$ python -q
>>> import numpy as np
>>> import numpy.linalg as la
>>> np.set_printoptions(precision=2, suppress=True, linewidth=120, sign=" ")
>>> X = np.array([[1, 1, -1, -1, -1, -1, 1, 1],
...     [1, 1, 1, 1, 1, 1, 1, 1],
...     [1, -1, 1, -1, 1, -1, 1, -1],
...     [1, -1, -1, 1, 1, -1, -1, 1],
...     [1, 1, -1, -1, 1, 1, -1, -1],
...     [1, -1, 1, -1, -1, 1, -1, 1],
...     [1, -1, -1, 1, -1, 1, 1, -1],
...     [1, 1, 1, 1, -1, -1, -1, -1]])
>>> print(X)
[[ 1  1 -1 -1 -1 -1  1  1]
 [ 1  1  1  1  1  1  1  1]
 [ 1 -1  1 -1  1 -1  1 -1]
 [ 1 -1 -1  1  1 -1 -1  1]
 [ 1  1 -1 -1  1  1 -1 -1]
 [ 1 -1  1 -1 -1  1 -1  1]
 [ 1 -1 -1  1 -1  1  1 -1]
 [ 1  1  1  1 -1 -1 -1 -1]]
>>> print(X.reshape(2, -1))
[[ 1  1 -1 -1 -1 -1  1  1  1  1  1  1  1  1  1  1  1 -1  1 -1  1 -1  1 -1  1 -1 -1  1  1 -1 -1  1]
 [ 1  1 -1 -1  1  1 -1 -1  1 -1  1 -1 -1  1 -1  1  1 -1 -1  1 -1  1  1 -1  1  1  1  1 -1 -1 -1 -1]]
>>> print(X.ravel(order="F"))
[ 1  1  1  1  1  1  1  1  1  1 -1 -1  1 -1 -1  1 -1  1  1 -1 -1  1 -1  1 -1  1 -1  1 -1 -1  1  1 -1  1  1  1  1 -1 -1
 -1 -1  1 -1 -1  1  1  1 -1  1  1  1 -1 -1 -1  1 -1  1  1 -1  1 -1  1 -1 -1]
>>> blk = X.reshape(8, 2, -1)
>>> print(blk.shape)
(8, 2, 4)
>>> print(np.einsum("ihd,ihd->ih", blk, blk))
[[ 4  4]
 [ 4  4]
 [ 4  4]
 [ 4  4]
 [ 4  4]
 [ 4  4]
 [ 4  4]
 [ 4  4]]
>>> print(blk.sum(axis=1))
[[ 0  0  0  0]
 [ 2  2  2  2]
 [ 2 -2  2 -2]
 [ 2 -2 -2  2]
 [ 2  2 -2 -2]
 [ 0  0  0  0]
 [ 0  0  0  0]
 [ 0  0  0  0]]
>>> print(blk.transpose(1, 0, 2))
[[[ 1  1 -1 -1]
  [ 1  1  1  1]
  [ 1 -1  1 -1]
  [ 1 -1 -1  1]
  [ 1  1 -1 -1]
  [ 1 -1  1 -1]
  [ 1 -1 -1  1]
  [ 1  1  1  1]]

 [[-1 -1  1  1]
  [ 1  1  1  1]
  [ 1 -1  1 -1]
  [ 1 -1 -1  1]
  [ 1  1 -1 -1]
  [-1  1 -1  1]
  [-1  1  1 -1]
  [-1 -1 -1 -1]]]
>>> print(np.einsum("ihd,jhd->hij", blk, blk).shape)
(2, 8, 8)
>>> x = np.array([2, -1, 2, -2, -2, 1, -2, -1])
>>> rhs = X @ x
>>> print(rhs)
[-1 -3  3 -3  3 11  1  5]
>>> print(la.solve(X, rhs + X[:, 3]))
[ 2. -1.  2. -1. -2.  1. -2. -1.]
>>> print(la.solve(X, rhs))
[ 2. -1.  2. -2. -2.  1. -2. -1.]
>>> G = X.T @ X
>>> print(la.svd(X, compute_uv=False) ** 2)
[ 8.  8.  8.  8.  8.  8.  8.  8.]
>>> print((X @ X.T).shape)
(8, 8)
>>> print(np.allclose(G, G.T))
True
>>> print(la.eigvalsh(G)[::-1])
[ 8.  8.  8.  8.  8.  8.  8.  8.]
>>> print(la.matrix_rank(G))
8
>>> other = la.invert(X)
Traceback (most recent call last):
  File "<python-input-24>", line 1, in <module>
    other = la.invert(X)
            ^^^^^^^^^
AttributeError: module 'numpy.linalg' has no attribute 'invert'
>>> other = la.inv(X)
>>> print(la.inv(other))
[[ 1.  1. -1. -1. -1. -1.  1.  1.]
 [ 1.  1.  1.  1.  1.  1.  1.  1.]
 [ 1. -1.  1. -1.  1. -1.  1. -1.]
 [ 1. -1. -1.  1.  1. -1. -1.  1.]
 [ 1.  1. -1. -1.  1.  1. -1. -1.]
 [ 1. -1.  1. -1. -1.  1. -1.  1.]
 [ 1. -1. -1.  1. -1.  1.  1. -1.]
 [ 1.  1.  1.  1. -1. -1. -1. -1.]]
>>> print(np.allclose(other, X.T))
False
>>> print(round(la.slogdet(X)[0], 2))
-1.0
>>> print(la.det(X) * other)
[[-512. -512. -512. -512. -512. -512. -512. -512.]
 [-512. -512.  512.  512. -512.  512.  512. -512.]
 [ 512. -512. -512.  512.  512. -512.  512. -512.]
 [ 512. -512.  512. -512.  512.  512. -512. -512.]
 [ 512. -512. -512. -512. -512.  512.  512.  512.]
 [ 512. -512.  512.  512. -512. -512. -512.  512.]
 [-512. -512. -512.  512.  512.  512. -512.  512.]
 [-512. -512.  512. -512.  512. -512.  512.  512.]]
>>> print(round(la.det(X) * la.det(other), 2))
1.0
>>> print(round(la.cond(X), 2))
1.0
>>> other = X / la.norm(X, axis=1, keepdims=True)
>>> G = other @ other.T
>>> print(np.degrees(np.arccos(np.clip(G[6, 1], -1, 1))))
90.0
>>> print(G[6].round(2) + 0)
[ 0.  0.  0.  0.  0.  0.  1.  0.]
>>> print(G.round(2) + 0)
[[ 1.  0.  0.  0.  0.  0.  0.  0.]
 [ 0.  1.  0.  0.  0.  0.  0.  0.]
 [ 0.  0.  1.  0.  0.  0.  0.  0.]
 [ 0.  0.  0.  1.  0.  0.  0.  0.]
 [ 0.  0.  0.  0.  1.  0.  0.  0.]
 [ 0.  0.  0.  0.  0.  1.  0.  0.]
 [ 0.  0.  0.  0.  0.  0.  1.  0.]
 [ 0.  0.  0.  0.  0.  0.  0.  1.]]
>>> print(np.argwhere(np.triu(np.abs(G) > 0.95, 1)))
[]
>>> print((np.abs(G) > 0.9).astype(int))
[[ 1  0  0  0  0  0  0  0]
 [ 0  1  0  0  0  0  0  0]
 [ 0  0  1  0  0  0  0  0]
 [ 0  0  0  1  0  0  0  0]
 [ 0  0  0  0  1  0  0  0]
 [ 0  0  0  0  0  1  0  0]
 [ 0  0  0  0  0  0  1  0]
 [ 0  0  0  0  0  0  0  1]]
>>> m1 = np.load("sample15.npy")
>>> print(m1)
[[-3.  0.  0.  0.]
 [ 0. -2.  3.  1.]
 [ 0.  3.  6.  3.]
 [ 0.  1.  3. -2.]]
>>> print([round(float(la.det(m1[:i, :i])), 2) + 0 for i in range(1, 5)])
[-3.0, 6.0, 63.0, -216.0]
>>> print(round(la.eigvalsh(m1).min(), 2))
-3.0
>>> print(np.all(la.eigvalsh(m1) > 0))
False
>>> E = np.arange(91).reshape(7, 13) + 2
>>> print(E)
[[  2   3   4   5   6   7   8   9  10  11  12  13  14]
 [ 15  16  17  18  19  20  21  22  23  24  25  26  27]
 [ 28  29  30  31  32  33  34  35  36  37  38  39  40]
 [ 41  42  43  44  45  46  47  48  49  50  51  52  53]
 [ 54  55  56  57  58  59  60  61  62  63  64  65  66]
 [ 67  68  69  70  71  72  73  74  75  76  77  78  79]
 [ 80  81  82  83  84  85  86  87  88  89  90  91  92]]
>>> rng = np.random.default_rng(823)
>>> other = E + rng.integers(-2, 3, (7, 2)) @ rng.integers(-2, 3, (2, 13))
>>> print(other)
[[  4   3   0   7   8  11   4  13   6   7  10  17  18]
 [ 13  14  21  18  13  16  29  16  27  32  23  24  27]
 [ 29  29  28  32  33  35  32  37  34  35  37  41  42]
 [ 41  43  43  43  47  46  45  49  49  48  53  51  51]
 [ 54  54  56  58  56  59  62  60  62  65  62  66  68]
 [ 66  67  71  70  68  70  77  71  77  80  76  77  79]
 [ 82  81  78  85  86  89  82  91  84  85  88  95  96]]
>>> print(other - E)
[[ 2  0 -4  2  2  4 -4  4 -4 -4 -2  4  4]
 [-2 -2  4  0 -6 -4  8 -6  4  8 -2 -2  0]
 [ 1  0 -2  1  1  2 -2  2 -2 -2 -1  2  2]
 [ 0  1  0 -1  2  0 -2  1  0 -2  2 -1 -2]
 [ 0 -1  0  1 -2  0  2 -1  0  2 -2  1  2]
 [-1 -1  2  0 -3 -2  4 -3  2  4 -1 -1  0]
 [ 2  0 -4  2  2  4 -4  4 -4 -4 -2  4  4]]
>>> Uu, sig, vt = la.svd(other)
>>> V = vt[:(sig > 1e-8).sum()]
>>> x = other[6] + 4 * other[1] + rng.integers(2) * np.eye(13)[12]
>>> print(x)
[ 134.  137.  162.  157.  138.  153.  198.  155.  192.  213.  180.  191.  204.]
>>> print(la.matrix_rank(np.vstack([other, x])))
4
>>> print(round(float(la.norm(x - V.T @ V @ x)), 2))
0.0
>>> print(np.diag(V.T @ V))
[ 0.32  0.23  0.28  0.23  0.28  0.18  0.33  0.23  0.25  0.34  0.56  0.31  0.44]
>>> F, _ = la.qr(np.array([[0.2, 1.3, -0.2, -0.7, 1.2, 0.2, 0.1, -0.5, 0.6, -0.9],
...     [2.0, 0.4, -0.5, -0.2, -1.3, -1.2, -0.7, -0.4, 0.2, 1.1],
...     [-0.5, 1.7, -0.9, -0.6, -1.1, -1.1, -0.1, -1.1, 0.5, 1.3],
...     [1.6, 0.6, 0.9, 2.0, -1.5, 0.6, 1.2, -0.2, -0.4, -0.8],
...     [1.2, 0.9, -0.6, 0.5, -0.2, 1.7, -0.3, -1.9, 1.0, 0.9],
...     [-1.4, -0.3, -1.6, 0.9, -1.7, 1.5, -0.5, -1.6, -0.5, -0.6],
...     [1.2, -0.1, 0.7, 0.8, 0.4, -1.4, 1.0, 0.1, 0.9, 1.0],
...     [1.0, -1.0, -0.9, 0.4, -0.4, -1.8, -1.6, 1.2, -0.5, 1.0],
...     [-0.1, 1.0, -0.8, 2.1, -0.1, -0.7, 0.2, 0.4, 0.1, 2.7],
...     [0.5, -0.6, 0.7, 0.1, 0.5, -1.1, 0.7, 0.7, -2.0, -0.1]]))
>>> print(F.round(2) + 0)
[[-0.06  0.45  0.04  0.26 -0.45 -0.11 -0.15 -0.45 -0.1  -0.53]
 [-0.56  0.08 -0.35  0.29  0.3   0.11 -0.13 -0.37 -0.29  0.37]
 [ 0.14  0.61 -0.14  0.21  0.36  0.47 -0.05  0.32  0.28 -0.12]
 [-0.44  0.16  0.27 -0.53  0.46 -0.14  0.19 -0.15  0.1  -0.36]
 [-0.33  0.28 -0.26  0.   -0.21 -0.62 -0.11  0.41  0.34  0.17]
 [ 0.39 -0.06 -0.55 -0.33  0.28 -0.22 -0.49 -0.15 -0.08 -0.21]
 [-0.33 -0.07  0.16 -0.18 -0.19  0.28 -0.56  0.46 -0.4  -0.17]
 [-0.28 -0.38 -0.56  0.02 -0.19  0.28  0.33  0.11  0.19 -0.44]
 [ 0.03  0.35 -0.21 -0.62 -0.41  0.31  0.15 -0.17 -0.04  0.36]
 [-0.14 -0.22  0.17 -0.03 -0.09  0.23 -0.48 -0.31  0.71  0.11]]
>>> r0, g = F[5], F[6]
>>> print(r0 @ r0)
1.0
>>> print(round(float(r0 @ g), 2))
0.0
>>> p = (r0 @ g) / (r0 @ r0) * r0
>>> print(np.round(np.outer(r0, g), 2) + 0)
[[-0.13 -0.03  0.06 -0.07 -0.07  0.11 -0.22  0.18 -0.16 -0.06]
 [ 0.02  0.   -0.01  0.01  0.01 -0.02  0.03 -0.03  0.02  0.01]
 [ 0.18  0.04 -0.09  0.1   0.1  -0.15  0.31 -0.25  0.22  0.09]
 [ 0.11  0.02 -0.05  0.06  0.06 -0.09  0.18 -0.15  0.13  0.05]
 [-0.09 -0.02  0.05 -0.05 -0.05  0.08 -0.16  0.13 -0.11 -0.05]
 [ 0.07  0.02 -0.04  0.04  0.04 -0.06  0.13 -0.1   0.09  0.04]
 [ 0.16  0.03 -0.08  0.09  0.09 -0.13  0.27 -0.22  0.19  0.08]
 [ 0.05  0.01 -0.02  0.03  0.03 -0.04  0.09 -0.07  0.06  0.03]
 [ 0.03  0.01 -0.01  0.01  0.02 -0.02  0.05 -0.04  0.03  0.01]
 [ 0.07  0.01 -0.03  0.04  0.04 -0.06  0.12 -0.1   0.08  0.03]]
>>> print(round(float(la.norm(r0 + g) ** 2 + la.norm(r0 - g) ** 2), 2))
4.0
>>> print(p.round(2) + 0)
[ 0.  0.  0.  0.  0.  0.  0.  0.  0.  0.]
>>> print(np.round((g - p) @ r0, 2))
-0.0
